$ python -q
>>> import numpy as np
>>> from numpy import linalg as LA
>>> np.set_printoptions(precision=2, suppress=True, linewidth=120, legacy="1.25")
>>> feats = np.loadtxt("w.csv", delimiter=",")
>>> print(feats)
[[24.  0.  2.]
 [ 0. 25. 21.]
 [20.  0.  5.]
 [12.  0. 21.]
 [ 0. 40.  0.]
 [11.  0.  0.]
 [ 0. 30.  4.]
 [22.  0.  6.]
 [ 7.  2. 11.]
 [ 0. 38.  2.]
 [ 0. 43.  0.]
 [ 0. 44.  0.]
 [13.  0.  0.]
 [15.  0.  0.]
 [23.  0.  0.]
 [ 0. 53. 14.]
 [ 0. 47. 11.]
 [ 3.  4. 24.]
 [ 0. 32.  8.]
 [ 0. 25.  0.]
 [ 8.  9.  0.]
 [ 0. 31.  6.]
 [ 9.  2.  2.]
 [11.  0.  8.]
 [18.  0.  0.]
 [13.  0.  4.]
 [ 0. 27.  0.]]
>>> x0 = np.array([1, 0, -3])
>>> y = feats @ x0
>>> np.round(LA.lstsq(feats, y)[0], 2) + 0
array([ 1.,  0., -3.])
>>> y
array([ 18., -63.,   5., -51.,   0.,  11., -12.,   4., -26.,  -6.,   0.,   0.,  13.,  15.,  23., -42., -33., -69.,
       -24.,   0.,   8., -18.,   3., -13.,  18.,   1.,   0.])
>>> rng = np.random.default_rng(81801)
>>> y = y + 0.3 * rng.normal(size=27)
>>> print(y)
[ 18.42 -62.55   5.3  -50.88  -0.24  11.32 -11.8    3.84 -25.86  -6.18  -0.07   0.23  12.8   15.08  23.58 -41.44 -33.07
 -69.47 -23.22   0.2    8.16 -17.94   3.22 -12.88  17.79   0.79   0.29]
>>> b, *_ = LA.lstsq(feats, y)
>>> b.round()
array([ 1.,  0., -3.])
>>> np.round(feats.T @ (y - feats @ b), 2) + 0
array([0., 0., 0.])
>>> arr = np.array([[2, -2, 1, 3], [2, -6, 3, 2], [0, 0, 0, 2], [3, -2, 1, 0]])
>>> P = np.triu(np.array([[0, -1, 2, -2], [3, 0, -3, -3], [2, 2, -1, -1], [-1, 1, 2, 3]]), 1) + np.eye(4)
>>> A2 = P @ arr @ LA.inv(P)
>>> np.trace(A2), np.trace(arr)
(-4.0, -4)
>>> A2
array([[ -6.,   2.,  14.,  13.],
       [ -7.,  -7.,  -7., -46.],
       [ -3.,  -1.,   2.,  -5.],
       [  3.,   1.,  -2.,   7.]])
>>> P @ arr - arr @ P
array([[ -8.,  12., -15.,   1.],
       [ -9.,   8., -25., -17.],
       [ -3.,   2.,  -1.,   0.],
       [  0.,   3., -12.,   1.]])
>>> np.round(np.poly(A2), 2) + 0
array([  1.,   4., -15., -40.,   0.])
>>> round(float(LA.det(A2)), 2)
0.0
